>>> import numpy as np
>>> np.set_printoptions(precision=1, suppress=True, linewidth=200, legacy="1.25")
>>> def rd(a):
...     return np.round(a, 1) + 0
... 
>>> arr = np.load("test2.npy")
>>> arr
array([[ 0,  0,  6,  3],
       [ 0,  0,  6,  6],
       [ 4,  2, -4, -2],
       [ 4,  4, -4, -4]])
>>> vec = np.array([8, 5, 7, 4])
>>> (arr * vec).sum(axis=1)
array([54, 66,  6,  8])
>>> arr * vec
array([[  0,   0,  42,  12],
       [  0,   0,  42,  24],
       [ 32,  10, -28,  -8],
       [ 32,  20, -28, -16]])
>>> arr @ np.ones(4)
array([ 9., 12.,  0.,  0.])
>>> arr @ (2 * vec)
array([108, 132,  12,  16])
>>> arr @ np.eye(4)[1]
array([0., 0., 2., 4.])
>>> np.linalg.norm(arr @ vec) <= np.linalg.norm(arr, 2) * np.linalg.norm(vec) + 1e-9
True
>>> w, V = np.linalg.eig(arr)
>>> rd(np.sort(np.linalg.eigvals(arr @ arr)))
array([  0.9,   4.6,  31.6, 154.9])
>>> rd(np.sort(np.linalg.eigvals(arr.T)))
array([-12.4,  -2.1,   1. ,   5.6])
>>> rd(arr @ V[:, 0] - w[0] * V[:, 0])
array([0., 0., 0., 0.])
>>> rng = np.random.default_rng(8929)
>>> idx = rng.permutation(4)
>>> M2 = arr[:, idx] * rng.choice([-1, 1], 4)
>>> M2
array([[-6,  0,  0,  3],
       [-6,  0,  0,  6],
       [ 4,  4,  2, -2],
       [ 4,  4,  4, -4]])
>>> Uu, _, vt = np.linalg.svd(arr.T @ M2)
>>> rd(Uu @ vt)
array([[ 0.,  1.,  0.,  0.],
       [ 0.,  0.,  1.,  0.],
       [-1.,  0.,  0.,  0.],
       [ 0.,  0.,  0.,  1.]])
>>> rd(np.linalg.lstsq(arr, M2)[0])
array([[ 0.,  1.,  0.,  0.],
       [ 0.,  0.,  1.,  0.],
       [-1.,  0.,  0.,  0.],
       [ 0.,  0.,  0.,  1.]])
>>> arr.reshape(2, -1)
array([[ 0,  0,  6,  3,  0,  0,  6,  6],
       [ 4,  2, -4, -2,  4,  4, -4, -4]])
>>> arr.ravel(order="F")
array([ 0,  0,  4,  4,  0,  0,  2,  4,  6,  6, -4, -4,  3,  6, -2, -4])
>>> arr.reshape(-1, 2)
array([[ 0,  0],
       [ 6,  3],
       [ 0,  0],
       [ 6,  6],
       [ 4,  2],
       [-4, -2],
       [ 4,  4],
       [-4, -4]])
>>> t3 = arr.reshape(4, 2, -1)
>>> t3.transpose(1, 0, 2)
array([[[ 0,  0],
        [ 0,  0],
        [ 4,  2],
        [ 4,  4]],

       [[ 6,  3],
        [ 6,  6],
        [-4, -2],
        [-4, -4]]])
>>> np.swapaxes(t3, 1, 2)[1]
array([[0, 6],
       [0, 6]])
>>> m1 = np.array([[1, -1, 1, -1], [1, 0, 0, 0]])
>>> # column 3 repeats column 1
>>> M2 = np.array([[3, 0, 1], [3, 1, 3], [2, 2, 3], [3, 0, 3]])
>>> np.einsum("ij->j", m1)
array([ 2, -1,  1, -1])
>>> np.linalg.matrix_rank(m1 @ M2)
2
>>> np.einsum("ik,kj->ij", m1, M2)
array([[-1,  1, -2],
       [ 3,  0,  1]])
>>> w1 = np.array([[1, 1], [2, 3], [2, 3], [0, 3]])
>>> c = np.array([-2, 0])
>>> hid = np.maximum(m1 @ w1 + c, 0)
>>> (hid > 0).mean(axis=0)
array([0. , 0.5])
>>> np.linalg.matrix_rank(hid)
1
>>> (hid > 0).astype(int)
array([[0, 0],
       [0, 1]])
>>> C = np.array([[2, 2], [8, 0]])
>>> (hid @ C).round(6).argmax(axis=1)
array([0, 0])
>>> hid @ C
array([[0, 0],
       [8, 0]])
>>> J = np.load("m.npy")
>>> J
array([[-2,  3,  2,  0,  0,  0],
       [ 3,  0, -3,  0,  0,  0],
       [ 1,  1, -2,  0,  0,  0],
       [ 0,  0,  0, -1,  2,  3],
       [ 0,  0,  0,  2,  1, -3],
       [ 0,  0,  0, -1, -2,  1]])
>>> # 2 groups of indices that never mix
>>> def softmax(z):
...     e = np.exp(z - z.max(axis=-1, keepdims=True))
...     return e / e.sum(axis=-1, keepdims=True)
... 
>>> rd(softmax(J).sum(axis=1))
array([1., 1., 1., 1., 1., 1.])
>>> rd(softmax(10 * J[4]))
array([0., 0., 0., 1., 0., 0.])
>>> S = J @ J.T / np.sqrt(6)
>>> rd(softmax(S))
array([[1. , 0. , 0. , 0. , 0. , 0. ],
       [0. , 1. , 0. , 0. , 0. , 0. ],
       [0. , 0.7, 0.2, 0. , 0. , 0. ],
       [0. , 0. , 0. , 1. , 0. , 0. ],
       [0. , 0. , 0. , 0. , 1. , 0. ],
       [0.1, 0.1, 0.1, 0.1, 0. , 0.7]])
>>> softmax(S).round(6).argmax(axis=1)
array([0, 1, 1, 3, 4, 5])
>>> rd(softmax(S)[4] @ J)
array([ 0.,  0.,  0.,  2.,  1., -3.])
>>> rd(softmax(S + np.triu(np.full(S.shape, -np.inf), 1)))
array([[1. , 0. , 0. , 0. , 0. , 0. ],
       [0. , 1. , 0. , 0. , 0. , 0. ],
       [0. , 0.8, 0.2, 0. , 0. , 0. ],
       [0. , 0. , 0. , 1. , 0. , 0. ],
       [0. , 0. , 0. , 0. , 1. , 0. ],
       [0.1, 0.1, 0.1, 0.1, 0. , 0.7]])
>>> vec = np.array([9, 7, 3, -9, 5, 8])
>>> y = J @ vec
>>> y
array([  9,  18,  10,  43, -37,   7])
>>> rd(np.linalg.solve(J, y))
array([ 9.,  7.,  3., -9.,  5.,  8.])
>>> rd(np.linalg.solve(J, 4 * y))
array([ 36.,  28.,  12., -36.,  20.,  32.])
>>> u = np.array([1, 0, 0])
>>> np.correlate(J[2], J[0], "full")
array([ 0,  0,  0,  2,  5, -3, -8,  4,  0,  0,  0])
>>> np.convolve(J[2], u)
array([ 1,  1, -2,  0,  0,  0,  0,  0])
>>> C2 = J.T @ J
>>> rd(np.linalg.svd(J, compute_uv=False) ** 2)
array([32.4, 24.4,  9.6,  8.3,  0.3,  0. ])
>>> np.allclose(C2, C2.T)
True
>>> rd(np.linalg.eigvalsh(C2)[::-1])
array([32.4, 24.4,  9.6,  8.3,  0.3,  0. ])
>>> (J != 0).astype(int)
array([[1, 1, 1, 0, 0, 0],
       [1, 0, 1, 0, 0, 0],
       [1, 1, 1, 0, 0, 0],
       [0, 0, 0, 1, 1, 1],
       [0, 0, 0, 1, 1, 1],
       [0, 0, 0, 1, 1, 1]])
>>> rd(np.linalg.det(J))
-18.0
>>> (np.linalg.matrix_power((J != 0) + (J.T != 0) + np.eye(6), 6) > 0).astype(int)
array([[1, 1, 1, 0, 0, 0],
       [1, 1, 1, 0, 0, 0],
       [1, 1, 1, 0, 0, 0],
       [0, 0, 0, 1, 1, 1],
       [0, 0, 0, 1, 1, 1],
       [0, 0, 0, 1, 1, 1]])
>>> data = np.load("case12.npy")
>>> data
array([[ 2, -2,  0,  1, -3,  0,  2,  2],
       [-2,  2, -2,  0,  1, -3,  0,  2],
       [ 0, -2,  2, -2,  0,  1, -3,  0],
       [ 1,  0, -2,  2, -2,  0,  1, -3],
       [-3,  1,  0, -2,  2, -2,  0,  1],
       [ 0, -3,  1,  0, -2,  2, -2,  0],
       [ 2,  0, -3,  1,  0, -2,  2, -2],
       [ 2,  2,  0, -3,  1,  0, -2,  2]])
>>> # equal to its transpose
>>> vec = np.array([-2, 1, -1, 1, -3, 0, -1, 3])
>>> a = np.maximum(data @ vec, 0)
>>> a
array([ 8, 11,  0,  0,  2,  4,  0,  0])
>>> rd(np.tanh(data @ vec))
array([ 1.,  1., -1., -1.,  1.,  1., -1.,  0.])
>>> data * (a > 1e-9)[:, None]
array([[ 2, -2,  0,  1, -3,  0,  2,  2],
       [-2,  2, -2,  0,  1, -3,  0,  2],
       [ 0,  0,  0,  0,  0,  0,  0,  0],
       [ 0,  0,  0,  0,  0,  0,  0,  0],
       [-3,  1,  0, -2,  2, -2,  0,  1],
       [ 0, -3,  1,  0, -2,  2, -2,  0],
       [ 0,  0,  0,  0,  0,  0,  0,  0],
       [ 0,  0,  0,  0,  0,  0,  0,  0]])
>>> A = np.array([[-0.6, -1.4, -0.6, 1.9, -0.2, -1.5],
...     [0.7, -1.6, 1.1, 1.7, -0.2, -0.4],
...     [-0.5, 0.0, 0.2, 0.1, -1.3, -0.9],
...     [0.1, -0.1, -2.1, 0.0, 1.2, 0.2],
...     [1.1, 1.1, -0.5, -0.8, -1.1, -2.0],
...     [2.7, -0.3, -0.2, 0.5, 2.9, -0.1],
...     [-2.1, -0.1, 0.2, 0.9, -1.2, -1.5],
...     [-0.3, 0.5, -0.1, 0.9, -0.1, 0.8],
...     [1.2, 0.0, -0.7, -0.4, 0.3, 2.2],
...     [0.7, 0.0, -0.9, -1.0, -0.7, -0.2],
...     [1.6, -1.0, -1.3, -1.6, 0.4, 0.9],
...     [0.8, 1.0, -1.4, 0.5, -1.0, 0.2]])
>>> A[8] *= 5
>>> A
array([[-0.6, -1.4, -0.6,  1.9, -0.2, -1.5],
       [ 0.7, -1.6,  1.1,  1.7, -0.2, -0.4],
       [-0.5,  0. ,  0.2,  0.1, -1.3, -0.9],
       [ 0.1, -0.1, -2.1,  0. ,  1.2,  0.2],
       [ 1.1,  1.1, -0.5, -0.8, -1.1, -2. ],
       [ 2.7, -0.3, -0.2,  0.5,  2.9, -0.1],
       [-2.1, -0.1,  0.2,  0.9, -1.2, -1.5],
       [-0.3,  0.5, -0.1,  0.9, -0.1,  0.8],
       [ 6. ,  0. , -3.5, -2. ,  1.5, 11. ],
       [ 0.7,  0. , -0.9, -1. , -0.7, -0.2],
       [ 1.6, -1. , -1.3, -1.6,  0.4,  0.9],
       [ 0.8,  1. , -1.4,  0.5, -1. ,  0.2]])
>>> # row 8 is much longer than the rest
>>> C = A[[3, 5]].astype(float)
>>> for _ in range(6):
...     idx = np.linalg.norm(A[:, None] - C, axis=-1).argmin(axis=1)
...     C = np.array([A[idx == j].mean(axis=0) for j in range(2)])
... 
>>> idx
array([0, 0, 0, 0, 0, 0, 0, 0, 1, 0, 0, 0])
>>> np.abs(C[1] - C[0]).argmax()
5
>>> np.bincount(idx)
array([11,  1])
>>> rd(C[1] - C[0])
array([ 5.6,  0.2, -3. , -2.3,  1.6, 11.4])
